In [1]: import numpy as np

In [2]: from numpy import linalg as LA

In [3]: np.set_printoptions(suppress=True, linewidth=120)

In [4]: rd = lambda a: np.round(a, 2) + 0

In [5]: A2 = np.array([[4, -2, 3, 0, -8, -4, -9, -3],
   ...:     [1, 0, 2, -9, 6, -1, -5, -8],
   ...:     [3, 4, 7, -5, -9, 5, 4, -5],
   ...:     [-4, 2, -9, -5, 8, 6, -4, 3],
   ...:     [2, -3, -5, -4, 3, 1, -9, 1],
   ...:     [7, -2, -2, 6, -9, -2, -8, 7],
   ...:     [0, -2, -6, 3, -8, 6, -9, -7],
   ...:     [1, -2, 2, -1, -6, -9, 9, -5]])

In [6]: arr = A2 + A2.T

In [7]: print(arr)
[[  8  -1   6  -4  -6   3  -9  -2]
 [ -1   0   6  -7   3  -3  -7 -10]
 [  6   6  14 -14 -14   3  -2  -3]
 [ -4  -7 -14 -10   4  12  -1   2]
 [ -6   3 -14   4   6  -8 -17  -5]
 [  3  -3   3  12  -8  -4  -2  -2]
 [ -9  -7  -2  -1 -17  -2 -18   2]
 [ -2 -10  -3   2  -5  -2   2 -10]]

In [8]: # equal to its transpose

In [9]: w, vecs = LA.eigh(arr)

In [10]: x = np.array([4, 5, 2, 2, 4, 2, 2, 3])

In [11]: print(rd(LA.eigvalsh(arr[1:, 1:])))
[-30.62 -24.36 -15.9   -5.72   3.16  20.04  31.4 ]

In [12]: print(rd(x @ arr @ x / (x @ x)), rd(w[0]), rd(w[-1]))
-17.15 -32.65 34.01

In [13]: print((np.sign(vecs[:, -1].round(6)) == np.sign(vecs[0, -1].round(6))).astype(int))
[1 1 1 0 0 1 1 0]

In [14]: print(x @ arr @ x)
-1406

In [15]: r0 = np.array([-4, 5])

In [16]: print(np.correlate(arr[5], arr[0], "full"))
[ -6 -21  30 -78 -77 128 -89  55 113 -14 100 -64 -42 -14 -16]

In [17]: print(np.polyval(r0, arr[5]))
[ -7  17  -7 -43  37  21  13  13]
